$ python -q
>>> import numpy as np
>>> np.set_printoptions(suppress=True, linewidth=160)
>>> A2 = np.array([[1, 1], [1, -1]])
>>> rng = np.random.default_rng(54457)
>>> data = np.kron(A2, np.kron(A2, A2))[rng.permutation(8)][:3]
>>> data
array([[ 1, -1,  1, -1, -1,  1, -1,  1],
       [ 1,  1,  1,  1, -1, -1, -1, -1],
       [ 1,  1, -1, -1,  1,  1, -1, -1]])
>>> A2 = data / np.sqrt((data ** 2).mean(axis=1, keepdims=True))
>>> np.linalg.matrix_rank(data - data.mean(axis=1, keepdims=True))
np.int64(3)
>>> np.linalg.matrix_rank(A2) == np.linalg.matrix_rank(data)
np.True_
>>> U, sig, vt = np.linalg.svd(data, full_matrices=False)
>>> np.round(U.T @ U, 1) + 0
array([[1., 0., 0.],
       [0., 1., 0.],
       [0., 0., 1.]])
>>> print(sig.round(1))
[2.8 2.8 2.8]
>>> np.round(np.cumsum(sig ** 2) / np.sum(sig ** 2), 1)
array([0.3, 0.7, 1. ])
>>> (sig > 1e-8).sum()
np.int64(3)
>>> J = np.loadtxt("arr.csv", delimiter=",")
>>> J
array([[-0.2,  1.6,  0.4],
       [-0.3, -1.3,  0.5],
       [-0.1,  1. , -0.1],
       [-0.3, -0.4, -0.1],
       [-0.1,  0.1, -0.1],
       [ 0.2, -2.6,  0.2],
       [ 0.1, -0.1,  0.1],
       [-0.3,  0.2,  0.3],
       [-0.1,  0.9, -0.3],
       [-0.6,  2.1,  0. ],
       [-0.7, -3.4, -0.3],
       [-0.3, -2.5, -0.1],
       [ 0.3,  0.9, -0.2],
       [-0.3,  0.8,  0.4],
       [ 0.2, -0.7, -0.1],
       [ 0.3,  0.9,  0.4],
       [ 0.2,  0.6,  0.3]])
>>> dist = np.linalg.norm(J[:, None] - J[None], axis=-1)
>>> dist.mean(axis=1).argmax()
np.int64(10)
>>> np.round(np.linalg.norm(J, axis=1), 1)
array([1.7, 1.4, 1. , 0.5, 0.2, 2.6, 0.2, 0.5, 1. , 2.2, 3.5, 2.5, 1. , 0.9, 0.7, 1. , 0.7])
>>> np.linalg.matrix_rank(dist ** 2)
np.int64(5)
>>> np.round(np.linalg.norm(J - J.mean(axis=0), axis=1), 1)
array([1.7, 1.3, 1.1, 0.4, 0.3, 2.5, 0.2, 0.4, 1.1, 2.3, 3.4, 2.4, 1.1, 1. , 0.7, 1.1, 0.8])
>>> print(dist.shape)
(17, 17)
>>> np.round(np.linalg.norm(J), 1)
np.float64(6.4)
>>> np.linalg.rank(J)
Traceback (most recent call last):
  File "<python-input-23>", line 1, in <module>
    np.linalg.rank(J)
    ^^^^^^^^^^^^^^
AttributeError: module 'numpy.linalg' has no attribute 'rank'
>>> np.count_nonzero(J)
np.int64(50)
>>> np.round(J.sum(axis=0), 1)
array([-2. , -1.9,  1.3])
>>> print(np.round(J.mean(axis=0), 1))
[-0.1 -0.1  0.1]
>>> np.linalg.matrix_rank(J)
np.int64(3)
>>> Xc = J - J.mean(axis=0)
>>> U, sig, vt = np.linalg.svd(Xc, full_matrices=False)
>>> print(np.abs(vt[0]).argmax())
1
>>> np.round(sig ** 2 / (sig ** 2).sum(), 1) + 0
array([0.9, 0. , 0. ])
>>> print(sig.round(1))
[6.2 1.2 1. ]
>>> C2 = np.cov(J, rowvar=False)
>>> np.round(np.linalg.eigvalsh(C2)[::-1], 1)
array([2.4, 0.1, 0.1])
>>> np.round(np.corrcoef(J[:, 0], J[:, 2])[0, 1], 1)
np.float64(0.1)
>>> np.argwhere(np.triu(np.abs(np.corrcoef(J.T)) > 0.8, 1))
array([], shape=(0, 2), dtype=int64)
>>> np.argsort(-J.std(axis=0).round(6), kind="stable")
array([1, 0, 2])
>>> z = J[:, 2] > np.median(J[:, 2])
>>> r0 = J[z].mean(axis=0) - J[~z].mean(axis=0)
>>> print(z.astype(int))
[1 1 0 0 0 1 1 1 0 0 0 0 0 1 0 1 1]
>>> ((J - J.mean(axis=0)) @ r0 > 0).astype(int)
array([1, 0, 1, 0, 0, 0, 1, 1, 1, 1, 0, 0, 1, 1, 0, 1, 1])
>>> feats = np.load("block14.npy")
>>> feats
array([[-0.1, -1.6,  2.6, -0.7],
       [-0.5, -0.9,  2. , -0.3],
       [-0.2,  0.1,  0.3, -0.1],
       [ 0.3, -1.1,  1. ,  0.2],
       [-0.5, -1.2,  2.4, -0.6],
       [ 0.6,  0.4, -1.4,  0.5],
       [-0.4,  2. , -2.2,  0.1],
       [ 0.1,  0.8, -1.3,  0.2],
       [ 0.4,  0.3, -0.9,  0.2],
       [ 0.4,  0.7, -1.6,  0.5],
       [ 0. , -2.2,  3. , -0.3],
       [-0.4,  0.4,  0. , -0.2],
       [-0.1, -0.6,  1.2, -0.3],
       [ 0.2, -1.7,  2.4, -0.5],
       [ 1.1,  2.8, -5.5,  1.4],
       [-0.5,  0. ,  0.7, -0.3],
       [ 0.3, -0.3, -0.1,  0.4],
       [ 0.4,  4.2, -6.6,  1.2],
       [ 0.8,  0.2, -1.6,  0.7],
       [ 0.4,  2. , -3.3,  0.6],
       [-0.5, -1.9,  3.5, -0.7],
       [ 0.3,  1.7, -2.7,  0.3],
       [ 0.3, -1. ,  1.1, -0.1],
       [-0.3,  0.6, -0.4, -0.2],
       [ 0.1,  1.2, -1.9,  0.3],
       [-0.4, -2.8,  4.6, -0.9],
       [-0.5, -0.9,  1.8, -0.4]])
>>> r0 = np.array([2, 1])
>>> np.polyval(r0, data[0])
array([ 3, -1,  3, -1, -1,  3, -1,  3])
>>> print(np.correlate(data[0], data[1], "full"))
[-1  0 -1  0  3  0  3  0 -3  0 -3  0  1  0  1]
>>> np.cross(data[0, :3], data[1, :3])
array([-2,  0,  2])
